% ipython --no-banner

In [1]: import numpy as np

In [2]: from numpy import linalg as LA

In [3]: np.set_printoptions(precision=2, suppress=True, linewidth=200, legacy="1.25")

In [4]: f = np.array([3, 2, 0])

In [5]: E = f[np.abs(np.subtract.outer(np.arange(3), np.arange(3)))]

In [6]: E
Out[6]: 
array([[3, 2, 0],
       [2, 3, 2],
       [0, 2, 3]])

In [7]: vals, evecs = LA.eigh(E)

In [8]: vec = np.array([0, 3, 1])

In [9]: LA.eigvalsh(E[1:, 1:])
Out[9]: array([1., 5.])

In [10]: (np.sign(evecs[:, -1].round(6)) == np.sign(evecs[0, -1].round(6))).astype(int)
Out[10]: array([1, 1, 1])

In [11]: np.round(evecs * np.abs(vals) @ evecs.T, 2) + 0
Out[11]: 
array([[3., 2., 0.],
       [2., 3., 2.],
       [0., 2., 3.]])

In [12]: rng = np.random.default_rng(63954)

In [13]: M2 = E + rng.integers(-2, 3, (3, 2)) @ rng.integers(-2, 3, (2, 3))

In [14]: M2
Out[14]: 
array([[ 7,  4, -4],
       [ 8,  3, -1],
       [-4,  3,  4]])

In [15]: M2 - E
Out[15]: 
array([[ 4,  2, -4],
       [ 6,  0, -3],
       [-4,  1,  1]])

In [16]: LA.matrix_rank(M2 - E, tol=1e-8)
Out[16]: 2

In [17]: np.round(LA.svd(M2 - E, compute_uv=False), 2) + 0
Out[17]: array([9.54, 2.83, 0.  ])

In [18]: M2 = E / LA.norm(E, axis=1, keepdims=True)

In [19]: G = M2 @ M2.T

In [20]: (np.abs(G) > 0.9).astype(int)
Out[20]: 
array([[1, 0, 0],
       [0, 1, 0],
       [0, 0, 1]])

In [21]: round(float(np.degrees(np.arccos(np.clip(G[1, 2], -1, 1)))), 2)
Out[21]: 36.18

In [22]: (G - 2 * np.eye(3)).round(6).argmax(axis=1)
Out[22]: array([1, 0, 1])

In [23]: G[1]
Out[23]: array([0.81, 1.  , 0.81])

In [24]: W0 = np.load("test19.npy")

In [25]: W0
Out[25]: 
array([[1., 2., 1., 3., 0.],
       [1., 0., 1., 3., 0.],
       [2., 0., 1., 1., 0.],
       [2., 1., 3., 3., 0.],
       [0., 0., 0., 0., 5.]])

In [26]: # splits into 2 blocks

In [27]: np.flatnonzero(LA.matrix_power((W0 != 0) + (W0.T != 0) + np.eye(5), 5)[0])
Out[27]: array([0, 1, 2, 3])

In [28]: W0 @ W0
Out[28]: 
array([[11.,  5., 13., 19.,  0.],
       [ 9.,  5., 11., 13.,  0.],
       [ 6.,  5.,  6., 10.,  0.],
       [15.,  7., 15., 21.,  0.],
       [ 0.,  0.,  0.,  0., 25.]])

In [29]: (W0 != 0).astype(int)
Out[29]: 
array([[1, 1, 1, 1, 0],
       [1, 0, 1, 1, 0],
       [1, 0, 1, 1, 0],
       [1, 1, 1, 1, 0],
       [0, 0, 0, 0, 1]])

In [30]: (LA.matrix_power((W0 != 0) + (W0.T != 0) + np.eye(5), 5) > 0).astype(int)
Out[30]: 
array([[1, 1, 1, 1, 0],
       [1, 1, 1, 1, 0],
       [1, 1, 1, 1, 0],
       [1, 1, 1, 1, 0],
       [0, 0, 0, 0, 1]])

In [31]: np.sort(LA.eigvals(W0).real)
Out[31]: array([-1.27, -0.22, -0.22,  5.  ,  6.71])

In [32]: th = np.radians(90)

In [33]: Rm = np.eye(5)

In [34]: Rm[3, 3] = Rm[0, 0] = np.cos(th)

In [35]: Rm[3, 0], Rm[0, 3] = -np.sin(th), np.sin(th)

In [36]: Rm.round(2) + 0
Out[36]: 
array([[ 0.,  0.,  0.,  1.,  0.],
       [ 0.,  1.,  0.,  0.,  0.],
       [ 0.,  0.,  1.,  0.,  0.],
       [-1.,  0.,  0.,  0.,  0.],
       [ 0.,  0.,  0.,  0.,  1.]])

In [37]: M2 = W0 @ Rm.T

In [38]: LA.svd(W0, compute_uv=False), LA.svd(M2, compute_uv=False)
Out[38]: (array([6.99, 5.  , 1.91, 1.28, 0.94]), array([6.99, 5.  , 1.91, 1.28, 0.94]))

In [39]: M2
Out[39]: 
array([[ 3.,  2.,  1., -1.,  0.],
       [ 3.,  0.,  1., -1.,  0.],
       [ 1.,  0.,  1., -2.,  0.],
       [ 3.,  1.,  3., -2.,  0.],
       [ 0.,  0.,  0.,  0.,  5.]])

In [40]: np.abs(M2 - W0).max(axis=0)
Out[40]: array([2., 0., 0., 5., 0.])

In [41]: round(float(LA.det(Rm)), 2), np.trace(Rm)
Out[41]: (1.0, 3.0)

In [42]: G = W0.T @ W0

In [43]: LA.svd(W0, compute_uv=False) ** 2
Out[43]: array([48.83, 25.  ,  3.66,  1.63,  0.88])

In [44]: LA.matrix_rank(G)
Out[44]: 5

In [45]: LA.eigvalsh(G)[::-1]
Out[45]: array([48.83, 25.  ,  3.66,  1.63,  0.88])

In [46]: np.trace(G), (W0 ** 2).sum()
Out[46]: (80.0, 80.0)

In [47]: np.allclose(G, G.T)
Out[47]: True

In [48]: (W0 @ W0.T).shape
Out[48]: (5, 5)

In [49]: f = np.array([0, 0, 3, 2])

In [50]: M = -2 * np.eye(4) + np.outer(f, f)

In [51]: M
Out[51]: 
array([[-2.,  0.,  0.,  0.],
       [ 0., -2.,  0.,  0.],
       [ 0.,  0.,  7.,  6.],
       [ 0.,  0.,  6.,  2.]])

In [52]: # 3 blocks once reordered

In [53]: vals, evecs = LA.eig(M)

In [54]: M @ evecs[:, 0] - vals[0] * evecs[:, 0]
Out[54]: array([0., 0., 0., 0.])

In [55]: np.sort(LA.eigvals(M.T))
Out[55]: array([-2., -2., -2., 11.])
